>>> import numpy as np
>>> from numpy import linalg as LA
>>> np.set_printoptions(precision=2, suppress=True, linewidth=200, legacy="1.25")
>>> mat = np.array([[1, 0, 0, 0], [3, 1, 0, 0], [0, 0, 0, 0], [-1, 3, -2, 3]])
>>> proj = np.triu(np.array([[3, 3, 2, -2], [5, -4, 4, -2], [1, 5, 2, 3], [5, -5, 1, -5]]), 1) + np.eye(4)
>>> Y = proj @ mat @ LA.inv(proj)
>>> print(np.round(LA.det(Y), 2))
0.0
>>> print(proj @ mat - mat @ proj)
[[ 11.  -6.   2.  -4.]
 [  2. -15.  -6.   2.]
 [ -3.   9.  -6.   9.]
 [  0.   3. -10.  10.]]
>>> print(LA.matrix_rank(Y))
3
>>> print(np.round(np.poly(Y), 2) + 0)
[ 1. -5.  7. -3.  0.]
>>> print(np.trace(Y), np.trace(mat))
5.0 5
>>> A = np.load("m.npy")
>>> print(A)
[[  9.02  -3.72 -17.46]
 [ -9.22  14.5   10.24]
 [ -6.25  -5.83  18.08]
 [ -6.94  -4.01  18.32]
 [ -6.05  19.06  -0.08]
 [  5.32   8.   -17.54]
 [ -7.68  17.95   4.34]
 [ -9.27  14.3   10.48]
 [  9.37 -13.77 -11.07]
 [  5.71 -19.15   0.89]
 [ -9.07  15.11   9.45]
 [ -9.28  14.21  10.58]
 [  8.06 -17.45  -5.54]
 [  0.18 -16.48  11.33]
 [  5.31   8.03 -17.53]]
>>> print(round(np.trace(LA.pinv(A) @ A), 2))
2.0
>>> print(A @ LA.pinv(A) @ A)
[[  9.02  -3.72 -17.46]
 [ -9.22  14.5   10.24]
 [ -6.25  -5.83  18.08]
 [ -6.94  -4.01  18.32]
 [ -6.05  19.06  -0.08]
 [  5.32   8.   -17.54]
 [ -7.68  17.95   4.34]
 [ -9.27  14.3   10.48]
 [  9.37 -13.77 -11.07]
 [  5.71 -19.15   0.89]
 [ -9.07  15.11   9.45]
 [ -9.28  14.21  10.58]
 [  8.06 -17.45  -5.54]
 [  0.18 -16.48  11.33]
 [  5.31   8.03 -17.53]]
>>> print(LA.lstsq(A[:-1].T, A[-1])[2])
2
>>> print(np.abs(np.diag(LA.qr(A)[1])) > 1e-9)
[ True  True False]
>>> dist = LA.norm(A[:, None] - A[None], axis=-1)
>>> print(dist.mean(axis=1).argmax())
8
>>> print(np.flatnonzero(dist[8] < dist.mean() / 2))
[ 0  8 12]
>>> print(dist[8].round(6).argsort(kind="stable")[:4])
[ 8 12  0  9]
>>> print(LA.matrix_rank(dist ** 2))
3
>>> print(dist.shape)
(15, 15)
>>> print(LA.norm(A, axis=1))
[20. 20. 20. 20. 20. 20. 20. 20. 20. 20. 20. 20. 20. 20. 20.]
>>> print(np.unravel_index(dist.round(6).argmax(), dist.shape))
(8, 11)
>>> print(dist[:5, :5])
[[ 0.   37.84 38.74 39.18 32.37]
 [37.84  0.   21.99 20.32 11.72]
 [38.74 21.99  0.    1.96 30.82]
 [39.18 20.32  1.96  0.   29.53]
 [32.37 11.72 30.82 29.53  0.  ]]
>>> print(np.round(LA.norm(A, 2), 2))
61.3
>>> print(round(float(LA.norm(A[9], 1)), 2), np.round(LA.norm(A[9], np.inf), 2))
25.75 19.15
>>> J = np.load("test9.npy")
>>> print(J)
[[-2.98  0.04 -2.98]
 [-3.02 -0.03 -2.95]
 [-0.02 -0.07  0.  ]
 [-6.04 -0.07 -6.04]]
>>> Uu, sv, VT = LA.svd(J)
>>> print(np.argmax(sv[:-1] / (sv[1:] + 1e-6)) + 1)
1
>>> print(sv)
[10.42  0.1   0.04]
>>> Y = Uu[:, :1] @ np.diag(sv[:1]) @ VT[:1]
>>> print(round(LA.norm(J - Y, 2), 2), round(sv[1], 2))
0.1 0.1
>>> print(Y.round(2) + 0)
[[-2.99 -0.02 -2.97]
 [-2.99 -0.02 -2.98]
 [-0.01  0.   -0.01]
 [-6.05 -0.04 -6.03]]
>>> print(LA.matrix_rank(J, rtol=0.05))
1
>>> theta = np.radians(135)
>>> r_ = np.eye(3)
>>> r_[2, 2] = r_[0, 0] = np.cos(theta)
>>> r_[2, 0], r_[0, 2] = -np.sin(theta), np.sin(theta)
>>> print(r_)
[[-0.71  0.    0.71]
 [ 0.    1.    0.  ]
 [-0.71  0.   -0.71]]
>>> Y = J @ r_.T
>>> print(np.allclose(LA.norm(J, axis=1), LA.norm(Y, axis=1)))
True
>>> print(np.allclose(J @ J.T, Y @ Y.T))
True
>>> print(np.abs(Y - J).max(axis=0))
[ 6.04  0.   14.58]
>>> print(LA.matrix_rank(J, rtol=0.1))
1
>>> print(round(np.log10(LA.cond(J))))
2
>>> F = np.load("dump.npy")
>>> print(F)
[[ 0  4  2 -2]
 [-4  0  3  0]
 [-2 -3  0  3]
 [ 2  0 -3  0]]
>>> Y = LA.inv(F)
>>> print(LA.inv(Y))
[[ 0.  4.  2. -2.]
 [-4. -0.  3. -0.]
 [-2. -3.  0.  3.]
 [ 2. -0. -3. -0.]]
>>> print(round(float(LA.cond(F)), 2))
6.85
>>> print(np.round(LA.slogdet(F)[0], 2))
1.0
>>> print((np.abs(Y) > 1e-9).astype(int))
[[0 1 0 1]
 [1 0 1 1]
 [0 1 0 1]
 [1 1 1 0]]
>>> def softmax(z):
...     e = np.exp(z - z.max(axis=-1, keepdims=True))
...     return e / e.sum(axis=-1, keepdims=True)
... 
>>> print(np.round(softmax(F[1] + 4), 2) + 0)
[0.   0.05 0.91 0.05]
>>> print(softmax(F).sum(axis=1))
[1. 1. 1. 1.]
>>> scores = F @ F.T / np.sqrt(4)
>>> print(np.round(softmax(scores + np.triu(np.full(scores.shape, -np.inf), 1)), 2) + 0)
[[1. 0. 0. 0.]
 [0. 1. 0. 0.]
 [0. 0. 1. 0.]
 [0. 0. 0. 1.]]
>>> print(softmax(scores).round(6).argmax(axis=1))
[0 1 2 3]
>>> print(np.round(softmax(scores)[1] @ F, 2) + 0)
[-4.  0.  3.  0.]
>>> E = np.load("arr.npy")
>>> print(E)
[[ 5  5 -5 -5]
 [-2 -3  4  5]
 [-4 -2  2  5]
 [ 5  5 -5 -5]]
>>> print(round(np.trace(LA.pinv(E) @ E), 2))
3.0
>>> print(E @ LA.pinv(E) @ E)
[[ 5.  5. -5. -5.]
 [-2. -3.  4.  5.]
 [-4. -2.  2.  5.]
 [ 5.  5. -5. -5.]]
>>> print(np.abs(np.diag(LA.qr(E)[1])) > 1e-9)
[ True  True  True False]
>>> print(np.unique(E.round(6), axis=0).shape)
(3, 4)
>>> Uu, sv, VT = LA.svd(E)
>>> vecs = VT[:(sv > 1e-8).sum()]
>>> rng = np.random.default_rng(8071)
>>> x = E[0] + 5 * E[3] + rng.integers(2) * np.eye(4)[1]
>>> print(x)
[ 30.  31. -30. -30.]
>>> print(vecs.T @ vecs)
[[ 0.93  0.19  0.17 -0.05]
 [ 0.19  0.49 -0.44  0.13]
 [ 0.17 -0.44  0.61  0.11]
 [-0.05  0.13  0.11  0.97]]
>>> print(LA.matrix_rank(np.vstack([E, x])))
4
>>> print(np.diag(vecs.T @ vecs))
[0.93 0.49 0.61 0.97]
>>> u, r1 = E[2], E[1]
>>> print(u @ u)
49
>>> pr = (u @ r1) / (u @ u) * u
>>> print(LA.matrix_rank(np.outer(u, r1)))
1
>>> print(r1 - pr)
[ 1.84 -1.08  2.08  0.2 ]
>>> print(round(float(LA.norm(u + r1) ** 2 + LA.norm(u - r1) ** 2), 2))
206.0
>>> W0 = np.loadtxt("x.csv", delimiter=",")
>>> print(W0)
[[-0.76 -0.42  0.24  0.44]
 [-0.07 -0.62  0.13 -0.77]
 [-0.34 -0.03 -0.93 -0.1 ]
 [ 0.55 -0.67 -0.23  0.44]]
>>> print(round(float(LA.norm(W0[2] - W0[1])), 2))
1.41
>>> print(round(float(W0[2] @ W0[1]), 2))
-0.0
>>> print(round(float(LA.norm(W0) ** 2 / LA.norm(W0, 2) ** 2), 2))
4.0
>>> print(np.round(LA.norm(W0, "nuc"), 2))
4.0
>>> K = np.load("block6.npy")
>>> print(K)
[[ 3  6]
 [-1 -2]
 [ 8 16]
 [-1 -2]]
>>> print(softmax(K).sum(axis=1))
[1. 1. 1. 1.]
>>> print(softmax(K[0] + 3))
[0.05 0.95]
>>> print(np.round(softmax(10 * K[0]), 2) + 0)
[0. 1.]
>>> scores = K @ K.T / np.sqrt(2)
>>> print(softmax(scores)[0] @ K)
[ 8. 16.]
>>> print(np.round(softmax(scores + np.triu(np.full(scores.shape, -np.inf), 1)), 2) + 0)
[[1.  0.  0.  0. ]
 [0.  1.  0.  0. ]
 [0.  0.  1.  0. ]
 [0.  0.5 0.  0.5]]
>>> print(softmax(scores).round(6).argmax(axis=1))
[2 1 2 1]
>>> print(np.argsort(-LA.norm(K, axis=0).round(6), kind="stable")[:3])
[1 0]
>>> print(np.round(LA.norm(K, 2) / LA.norm(K), 2))
1.0
>>> Y = E / np.sqrt((E ** 2).mean(axis=1, keepdims=True))
>>> print(LA.matrix_rank(Y) == LA.matrix_rank(E))
True
>>> print(LA.matrix_rank(E - E.mean(axis=1, keepdims=True)))
3
>>> T = np.stack([K, -2 * K, K[::-1]])
>>> print(LA.matrix_rank(T))
[1 1 1]
>>> print(np.einsum("bij,cij->bc", T, T))
[[ 375 -750 -110]
 [-750 1500  220]
 [-110  220  375]]
>>> print(LA.matrix_rank(T.reshape(3, -1)))
2
>>> print(T.shape)
(3, 4, 2)
>>> m1 = np.load("mat.npy")
>>> print(m1)
[[ 1  2  1]
 [ 3  2  3]
 [ 4  2  1]
 [ 2  3  1]
 [ 2  5  0]
 [ 3  6 -1]
 [ 5  6 -1]
 [ 6  7  1]
 [ 4  7  2]
 [ 6  5  2]
 [ 4  6  4]
 [ 6  7  4]]
>>> G = np.cov(m1, rowvar=False)
>>> print(np.corrcoef(m1.T))
[[1.   0.62 0.28]
 [0.62 1.   0.05]
 [0.28 0.05 1.  ]]
>>> print(m1.std(axis=0))
[1.62 1.95 1.61]
>>> print(round(np.corrcoef(m1[:, 1], m1[:, 2])[0, 1], 2))
0.05
>>> print(np.median(m1, axis=0))
[4.  5.5 1. ]
>>> q, r_ = LA.qr(m1)
>>> print(np.round(q @ r_, 2) + 0)
[[ 1.  2.  1.]
 [ 3.  2.  3.]
 [ 4.  2.  1.]
 [ 2.  3.  1.]
 [ 2.  5.  0.]
 [ 3.  6. -1.]
 [ 5.  6. -1.]
 [ 6.  7.  1.]
 [ 4.  7.  2.]
 [ 6.  5.  2.]
 [ 4.  6.  4.]
 [ 6.  7.  4.]]
>>> print(np.abs(np.diag(r_)))
[14.42  5.92  5.32]
>>> print(np.round(q.T @ q, 2) + 0)
[[1. 0. 0.]
 [0. 1. 0.]
 [0. 0. 1.]]
>>> print(np.allclose(r_.T @ r_, m1.T @ m1))
True
>>> idx = m1[:, 0] > np.median(m1[:, 0])
>>> u = m1[idx].mean(axis=0) - m1[~idx].mean(axis=0)
>>> print(np.argsort(-np.abs(u).round(6), kind="stable"))
[0 1 2]
>>> print(((m1 - m1.mean(axis=0)) @ u > 0).astype(int))
[0 0 0 0 0 0 1 1 1 1 1 1]
>>> Xc = (m1 - m1.mean(axis=0)) / m1.std(axis=0)
>>> print(np.argwhere(np.abs(Xc) > 2))
[]
>>> print(Xc.std(axis=0))
[1. 1. 1.]
>>> c = LA.lstsq(np.delete(Xc, 2, axis=1), Xc[:, 2])[0]
>>> print(c)
[ 0.41 -0.21]
>>> print(round(float(1 - np.var(Xc[:, 2] - np.delete(Xc, 2, axis=1) @ c)), 2))
0.11
>>> print(np.abs(c).argmax())
0
